In [1]: import numpy as np

In [2]: np.set_printoptions(precision=2, suppress=True, linewidth=120)

In [3]: E = np.load("run8.npy")

In [4]: E
Out[4]: 
array([[ 1,  0,  0,  0],
       [ 2,  1,  0,  0],
       [-3,  3,  1,  0],
       [ 1,  3,  2,  1]])

In [5]: Q, evecs = np.linalg.qr(E[:, :3])[0], np.linalg.qr(E[:, 3:])[0]

In [6]: sig = np.linalg.svd(Q.T @ evecs, compute_uv=False)

In [7]: round(float(np.linalg.norm(Q @ Q.T - evecs @ evecs.T, 2)), 2)
Out[7]: 1.0

In [8]: np.degrees(np.arccos(sig.clip(0, 1)))
Out[8]: array([4.24])

In [9]: (sig > 0.9).sum()
Out[9]: np.int64(1)

In [10]: basis = np.array([[5, 2, -5], [0, -2, -4], [-2, 1, -1]])

In [11]: rng = np.random.default_rng(512)

In [12]: J = (rng.random((27, 3)) < 0.25) @ basis

In [13]: J
Out[13]: 
array([[ 3,  3, -6],
       [ 5,  0, -9],
       [-2,  1, -1],
       [ 0,  0,  0],
       [ 0,  0,  0],
       [ 0,  0,  0],
       [ 0,  0,  0],
       [ 0, -2, -4],
       [ 0,  0,  0],
       [-2,  1, -1],
       [ 0,  0,  0],
       [ 0,  0,  0],
       [ 0,  0,  0],
       [ 5,  2, -5],
       [ 0,  0,  0],
       [-2,  1, -1],
       [ 5,  0, -9],
       [ 0, -2, -4],
       [ 0, -2, -4],
       [ 5,  0, -9],
       [ 0,  0,  0],
       [ 0,  0,  0],
       [-2,  1, -1],
       [ 0,  0,  0],
       [ 0,  0,  0],
       [ 0,  0,  0],
       [ 0,  0,  0]])

In [14]: P = J @ np.linalg.solve(J.T @ J, J.T)

In [15]: np.diag(P)
Out[15]: 
array([0.39, 0.24, 0.21, 0.  , 0.  , 0.  , 0.  , 0.24, 0.  , 0.21, 0.  , 0.  , 0.  , 0.3 , 0.  , 0.21, 0.24, 0.24,
       0.24, 0.24, 0.  , 0.  , 0.21, 0.  , 0.  , 0.  , 0.  ])

In [16]: np.round(np.linalg.eigvalsh(P), 2) + 0
Out[16]: array([0., 0., 0., 0., 0., 0., 0., 0., 0., 0., 0., 0., 0., 0., 0., 0., 0., 0., 0., 0., 0., 0., 0., 0., 1., 1., 1.])

In [17]: np.allclose(P @ P, P)
Out[17]: True

In [18]: np.linalg.matrix_rank(np.eye(27) - P)
Out[18]: np.int64(24)

In [19]: G = np.cov(J, rowvar=False)

In [20]: G
Out[20]: 
array([[ 4.49,  0.36, -5.38],
       [ 0.36,  1.1 , -0.08],
       [-5.38, -0.08,  9.54]])

In [21]: J.std(axis=0)
Out[21]: array([2.08, 1.03, 3.03])

In [22]: np.polyfit(J[:, 2], J[:, 0], 1)
Out[22]: array([-0.56, -0.57])

In [23]: np.corrcoef(J.T)
Out[23]: 
array([[ 1.  ,  0.16, -0.82],
       [ 0.16,  1.  , -0.02],
       [-0.82, -0.02,  1.  ]])

In [24]: vec = np.array([0, 1, 3])

In [25]: target = J @ vec

In [26]: np.round(np.linalg.pinv(J) @ J, 2) + 0
Out[26]: 
array([[1., 0., 0.],
       [0., 1., 0.],
       [0., 0., 1.]])

In [27]: target
Out[27]: 
array([-15, -27,  -2,   0,   0,   0,   0, -14,   0,  -2,   0,   0,   0, -13,   0,  -2, -27, -14, -14, -27,   0,   0,
        -2,   0,   0,   0,   0])

In [28]: target = target + 0.1 * rng.normal(size=27)

In [29]: target.round(2) + 0
Out[29]: 
array([-15.05, -27.02,  -2.07,  -0.17,   0.01,   0.08,  -0.01, -14.19,   0.25,  -1.89,  -0.03,  -0.13,   0.  , -12.84,
         0.1 ,  -2.04, -27.01, -13.91, -13.99, -27.02,  -0.07,   0.04,  -1.92,   0.12,   0.01,   0.02,  -0.06])

In [30]: c, *_ = np.linalg.lstsq(J, target)

In [31]: round(np.linalg.norm(target - J @ c), 2)
Out[31]: np.float64(0.49)

In [32]: np.round(J.T @ (target - J @ c), 2) + 0
Out[32]: array([0., 0., 0.])

In [33]: c.round()
Out[33]: array([0., 1., 3.])

In [34]: data = np.load("case14.npy")

In [35]: data
Out[35]: 
array([[12.64,  2.58, -0.03],
       [ 9.01,  0.5 , -1.37],
       [ 9.  ,  0.5 , -1.37],
       [ 6.12, -0.7 , -1.94],
       [ 4.91, -1.02, -2.  ],
       [ 2.1 , -1.12, -1.47],
       [ 0.5 , -0.44, -0.48],
       [-0.38,  0.39,  0.34],
       [-0.67,  0.46,  0.15],
       [-1.09, -1.56, -2.73],
       [-1.26, -2.59, -4.06],
       [-1.48, -3.84, -5.61],
       [-1.65, -4.8 , -6.8 ]])

In [36]: out = np.c_[J[:, :1] @ np.array([[0]]), np.array([8, 3, 5, 3, 8, 9, 6, 1, 0, 2, 3, 2, 8, 0, 0, 8, 4, 2, 7, 3, 5, 7, 9, 4, 1, 7, 1])]

In [37]: out
Out[37]: 
array([[0, 8],
       [0, 3],
       [0, 5],
       [0, 3],
       [0, 8],
       [0, 9],
       [0, 6],
       [0, 1],
       [0, 0],
       [0, 2],
       [0, 3],
       [0, 2],
       [0, 8],
       [0, 0],
       [0, 0],
       [0, 8],
       [0, 4],
       [0, 2],
       [0, 7],
       [0, 3],
       [0, 5],
       [0, 7],
       [0, 9],
       [0, 4],
       [0, 1],
       [0, 7],
       [0, 1]])

In [38]: np.linalg.norm(out - J @ np.linalg.lstsq(J, out)[0], axis=0)
Out[38]: array([ 0.  , 21.49])

In [39]: np.linalg.matrix_rank(np.c_[J, out])
Out[39]: np.int64(4)

In [40]: np.linalg.matrix_rank(out, rtol=0.1)
Out[40]: np.int64(1)

In [41]: out = np.array([[-1, 1], [1, 0]])

In [42]: basis = np.kron(out, E)

In [43]: basis
Out[43]: 
array([[-1,  0,  0,  0,  1,  0,  0,  0],
       [-2, -1,  0,  0,  2,  1,  0,  0],
       [ 3, -3, -1,  0, -3,  3,  1,  0],
       [-1, -3, -2, -1,  1,  3,  2,  1],
       [ 1,  0,  0,  0,  0,  0,  0,  0],
       [ 2,  1,  0,  0,  0,  0,  0,  0],
       [-3,  3,  1,  0,  0,  0,  0,  0],
       [ 1,  3,  2,  1,  0,  0,  0,  0]])

In [44]: out = basis + rng.integers(-2, 3, (8, 6)) @ rng.integers(-2, 3, (6, 8))

In [45]: out
Out[45]: 
array([[ 0, -1,  4,  1,  3, -1,  2, -5],
       [ 7, 10,  9, -2,  4,  6, -4,  2],
       [-3, -5,  0,  8, -6,  0,  5, -6],
       [-5, -5, -4,  1, -3, 11,  4, -1],
       [ 6, -1, -6, -2, -7,  6,  0,  0],
       [ 3, -5,  4, -3,  4, -1,  1, -5],
       [-7, 10,  5,  2,  4,  0, -2,  5],
       [ 1,  4, -5, -3, -3,  1, -5, 10]])

In [46]: np.round(np.linalg.svd(out - basis, compute_uv=False), 2) + 0
Out[46]: array([22.1 , 19.51, 14.03, 12.22,  6.93,  2.05,  0.  ,  0.  ])

In [47]: np.linalg.matrix_rank(out - basis, tol=1e-8)
Out[47]: np.int64(6)

In [48]: out - basis
Out[48]: 
array([[ 1, -1,  4,  1,  2, -1,  2, -5],
       [ 9, 11,  9, -2,  2,  5, -4,  2],
       [-6, -2,  1,  8, -3, -3,  4, -6],
       [-4, -2, -2,  2, -4,  8,  2, -2],
       [ 5, -1, -6, -2, -7,  6,  0,  0],
       [ 1, -6,  4, -3,  4, -1,  1, -5],
       [-4,  7,  4,  2,  4,  0, -2,  5],
       [ 0,  1, -7, -4, -3,  1, -5, 10]])

In [49]: W = np.array([[2, 1, 0, 2, -3, 1],
    ...:     [0, -3, -3, -1, -1, 2],
    ...:     [2, -3, 3, -2, 1, 1],
    ...:     [3, 3, 1, 0, -1, 1],
    ...:     [-3, -1, -1, 2, 0, 1],
    ...:     [2, 2, -1, 0, -2, 0],
    ...:     [-2, 1, 2, 0, 1, -2],
    ...:     [-1, 3, 0, 0, 1, 2]])

In [50]: c = np.array([-1, -2, -3, -2, -1, 3])

In [51]: act = np.maximum(out @ W + c, 0)

In [52]: (act > 0).mean(axis=0)
Out[52]: array([0.5 , 0.5 , 0.5 , 0.25, 0.38, 0.38])

In [53]: basis = np.array([[-2, 0], [1, 1], [-3, 2], [-3, -3], [-2, 3], [3, -2]])

In [54]: W @ basis
Out[54]: 
array([[  0, -16],
       [ 17, -13],
       [ -9,  10],
       [ -1,   0],
       [  5, -11],
       [  5,  -6],
       [ -9,  12],
       [  9,   2]])
